>>> import numpy as np
>>> import numpy.linalg as la
>>> np.set_printoptions(precision=2, suppress=True, linewidth=100, legacy="1.25")
>>> rng = np.random.default_rng(367)
>>> m1 = np.eye(3, dtype=int)[rng.permutation(3)]
>>> print(m1)
[[1 0 0]
 [0 1 0]
 [0 0 1]]
>>> vec = np.array([3, 3, 4])
>>> target = m1 @ vec
>>> print(target)
[3 3 4]
>>> print(la.solve(m1, target))
[3. 3. 4.]
>>> print(la.solve(m1, m1[:, 0]))
[1. 0. 0.]
>>> print(la.solve(m1, target + m1[:, 2]))
[3. 3. 5.]
>>> vec = np.ones(3)
>>> for _ in range(6):
...     vec = m1 @ vec
...     vec /= la.norm(vec)
...     print(round(vec @ m1 @ vec, 2))
... 
1.0
1.0
1.0
1.0
1.0
1.0
>>> print(round(la.eigvalsh(m1)[-1], 2))
1.0
>>> print(np.sort(np.abs(la.eigvals(m1)))[::-1])
[1. 1. 1.]
>>> print(m1.sum(axis=1))
[1 1 1]
>>> print(la.matrix_power(m1, 100))
[[1 0 0]
 [0 1 0]
 [0 0 1]]
>>> p = np.eye(3)[1]
>>> for _ in range(3):
...     p = p @ m1
...     print(p.round(2))
... 
[0. 1. 0.]
[0. 1. 0.]
[0. 1. 0.]
>>> arr = np.array([[-1.0, -2.0, 0.0, 0.0],
...     [1.0, -1.0, 0.0, 0.0],
...     [0.0, 0.0, -1.0, 2.0],
...     [0.0, 0.0, 0.0, 3.0]])
>>> # splits into 2 blocks
>>> vec = np.array([1, 2, -2, 1])
>>> print((arr @ vec).argmax())
2
>>> print(arr @ vec)
[-5. -1.  4.  3.]
>>> print(arr @ np.eye(4)[2])
[ 0.  0. -1.  0.]
>>> print(arr @ (2 * vec))
[-10.  -2.   8.   6.]
>>> u = np.array([3, 2, -1, -1, 1])
>>> feats = 5 * np.eye(5) + np.outer(u, u)
>>> print(feats)
[[14.  6. -3. -3.  3.]
 [ 6.  9. -2. -2.  2.]
 [-3. -2.  6.  1. -1.]
 [-3. -2.  1.  6. -1.]
 [ 3.  2. -1. -1.  6.]]
>>> # symmetric
>>> print(la.matrix_rank(m1 - m1[0, 0] * np.eye(3)))
0
>>> print(m1 @ m1)
[[1 0 0]
 [0 1 0]
 [0 0 1]]
>>> mat = np.load("out0.npy")
>>> print(mat)
[[0. 0. 1.]
 [0. 0. 1.]
 [1. 1. 0.]]
>>> out = np.array([[2, 0], [1, 3]])
>>> basis = np.kron(out, mat)
>>> print(basis)
[[0. 0. 2. 0. 0. 0.]
 [0. 0. 2. 0. 0. 0.]
 [2. 2. 0. 0. 0. 0.]
 [0. 0. 1. 0. 0. 3.]
 [0. 0. 1. 0. 0. 3.]
 [1. 1. 0. 3. 3. 0.]]
>>> t = np.sort(rng.uniform(-2, 2, 29))
>>> K = np.c_[t, t ** 2, t ** 3] @ np.array([[6, 1, 7, 5], [7, 7, 0, 6], [6, 1, 2, 0]])
>>> print(K)
[[ -9.83   8.77 -14.12   4.03]
 [ -6.79   6.6  -11.12   2.2 ]
 [ -4.86   4.86  -8.81   0.9 ]
 [ -3.86   3.75  -7.38   0.18]
 [ -2.41   1.75  -4.7   -0.82]
 [ -2.35   1.66  -4.56  -0.86]
 [ -1.66   0.65  -2.92  -1.04]
 [ -0.62  -0.02  -0.83  -0.5 ]
 [  0.07   0.01   0.08   0.06]
 [  1.45   0.45   1.35   1.18]
 [  1.49   0.47   1.39   1.21]
 [  1.58   0.51   1.46   1.28]
 [  1.93   0.66   1.71   1.55]
 [  3.28   1.28   2.57   2.53]
 [  6.33   2.79   4.14   4.51]
 [ 15.52   7.33   7.78   9.39]
 [ 16.56   7.84   8.15   9.89]
 [ 18.1    8.57   8.69  10.6 ]
 [ 22.5   10.64  10.18  12.52]
 [ 26.38  12.43  11.45  14.13]
 [ 27.21  12.81  11.72  14.47]
 [ 29.27  13.74  12.38  15.28]
 [ 30.46  14.28  12.75  15.74]
 [ 30.64  14.36  12.81  15.81]
 [ 39.6   18.31  15.6   19.12]
 [ 52.58  23.82  19.54  23.52]
 [ 82.72  35.95  28.45  32.54]
 [ 83.01  36.06  28.54  32.62]
 [ 85.21  36.92  29.18  33.23]]
>>> # rows and columns are dependent
>>> Xs = K - K.mean(axis=0)
>>> U, sigma, vt = la.svd(Xs, full_matrices=False)
>>> print(np.abs(vt[0]).argmax())
0
>>> print(np.round(sigma ** 2 / (sigma ** 2).sum(), 2) + 0)
[0.98 0.02 0.   0.  ]
>>> print(la.matrix_rank(Xs))
3
>>> U, sigma, vt = la.svd(K)
>>> print(np.argmax(sigma[:-1] / (sigma[1:] + 1e-6)) + 1)
3
>>> out = U[:, :3] @ np.diag(sigma[:3]) @ vt[:3]
>>> print(round(float(la.norm(K - out) / la.norm(K)), 2))
0.0
>>> print(la.matrix_rank(out))
3
>>> print(out)
[[ -9.83   8.77 -14.12   4.03]
 [ -6.79   6.6  -11.12   2.2 ]
 [ -4.86   4.86  -8.81   0.9 ]
 [ -3.86   3.75  -7.38   0.18]
 [ -2.41   1.75  -4.7   -0.82]
 [ -2.35   1.66  -4.56  -0.86]
 [ -1.66   0.65  -2.92  -1.04]
 [ -0.62  -0.02  -0.83  -0.5 ]
 [  0.07   0.01   0.08   0.06]
 [  1.45   0.45   1.35   1.18]
 [  1.49   0.47   1.39   1.21]
 [  1.58   0.51   1.46   1.28]
 [  1.93   0.66   1.71   1.55]
 [  3.28   1.28   2.57   2.53]
 [  6.33   2.79   4.14   4.51]
 [ 15.52   7.33   7.78   9.39]
 [ 16.56   7.84   8.15   9.89]
 [ 18.1    8.57   8.69  10.6 ]
 [ 22.5   10.64  10.18  12.52]
 [ 26.38  12.43  11.45  14.13]
 [ 27.21  12.81  11.72  14.47]
 [ 29.27  13.74  12.38  15.28]
 [ 30.46  14.28  12.75  15.74]
 [ 30.64  14.36  12.81  15.81]
 [ 39.6   18.31  15.6   19.12]
 [ 52.58  23.82  19.54  23.52]
 [ 82.72  35.95  28.45  32.54]
 [ 83.01  36.06  28.54  32.62]
 [ 85.21  36.92  29.18  33.23]]
